$ ipython --no-banner

In [1]: import numpy as np

In [2]: import numpy.linalg as la

In [3]: np.set_printoptions(precision=3, suppress=True, linewidth=140)

In [4]: M = np.load("out1.npy")

In [5]: M
Out[5]: 
array([[ -2,   2,   3,  -3,   0,   3,   1,   1,   1,   1],
       [ -4,   0,   2,  -5,  -1,   6,   1,   1,   1,  -1],
       [ -3,   3,   4,  -2,   1,   4,   3,   2,   0,  -1],
       [ -6,   3,   3,  -3,   2,   4,   3,   1,  -1,  -4],
       [ -7,   4,   1,  -1,   4,   7,   6,   2,  -2,  -2],
       [ -8,   7,   3,  -1,   7,   5,   6,   3,  -1,  -5],
       [-11,   8,   6,  -1,   6,   7,   3,   1,  -2,  -5],
       [ -8,   8,   3,  -3,   5,   7,   0,   3,  -3,  -7],
       [ -6,  11,   6,  -3,   2,   5,   1,   5,  -1,  -4],
       [ -4,  14,   5,  -2,   5,   4,  -1,   3,   0,  -6],
       [ -7,  15,   4,  -2,   8,   4,   2,   6,   1,  -3],
       [ -7,  18,   5,  -3,   5,   6,   0,   4,   0,  -1],
       [ -9,  19,   3,  -3,   6,   5,  -1,   2,  -1,   1],
       [-11,  16,   1,  -4,   8,   2,  -2,   5,   0,  -2],
       [-13,  17,   2,  -7,   9,   2,  -3,   2,   3,  -1],
       [-15,  17,   0,  -5,   8,  -1,   0,   1,   4,   2],
       [-13,  18,   2,  -6,   7,   0,   0,   4,   7,   3],
       [-16,  15,   1,  -7,   7,  -1,   3,   4,   6,   2],
       [-19,  18,   1,  -5,   9,   0,   1,   5,   5,  -1],
       [-19,  21,  -2,  -4,   8,  -1,   4,   5,   2,   2],
       [-19,  21,  -4,  -7,  11,   2,   1,   6,   4,   0],
       [-17,  24,  -1,  -6,  10,   1,  -1,   5,   5,   3],
       [-15,  27,  -1,  -6,  11,   4,   0,   5,   8,   4],
       [-17,  28,  -2,  -5,  12,   6,  -1,   3,  10,   5],
       [-15,  29,  -2,  -2,  13,   6,  -4,   0,  10,   2]])

In [6]: W2 = M[[20, 5]].astype(float)

In [7]: for _ in range(3):
   ...:     idx = la.norm(M[:, None] - W2, axis=-1).argmin(axis=1)
   ...:     W2 = np.array([M[idx == j].mean(axis=0) for j in range(2)])
   ...: 

In [8]: idx
Out[8]: array([1, 1, 1, 1, 1, 1, 1, 1, 1, 1, 1, 1, 0, 0, 0, 0, 0, 0, 0, 0, 0, 0, 0, 0, 0])

In [9]: W2[1] - W2[0]
Out[9]: array([  9.147, -13.019,   3.904,   2.737,  -5.487,   3.244,   2.314,  -0.949,  -5.429,  -4.705])

In [10]: np.bincount(idx)
Out[10]: array([13, 12])

In [11]: np.abs(W2[1] - W2[0]).argmax()
Out[11]: np.int64(1)
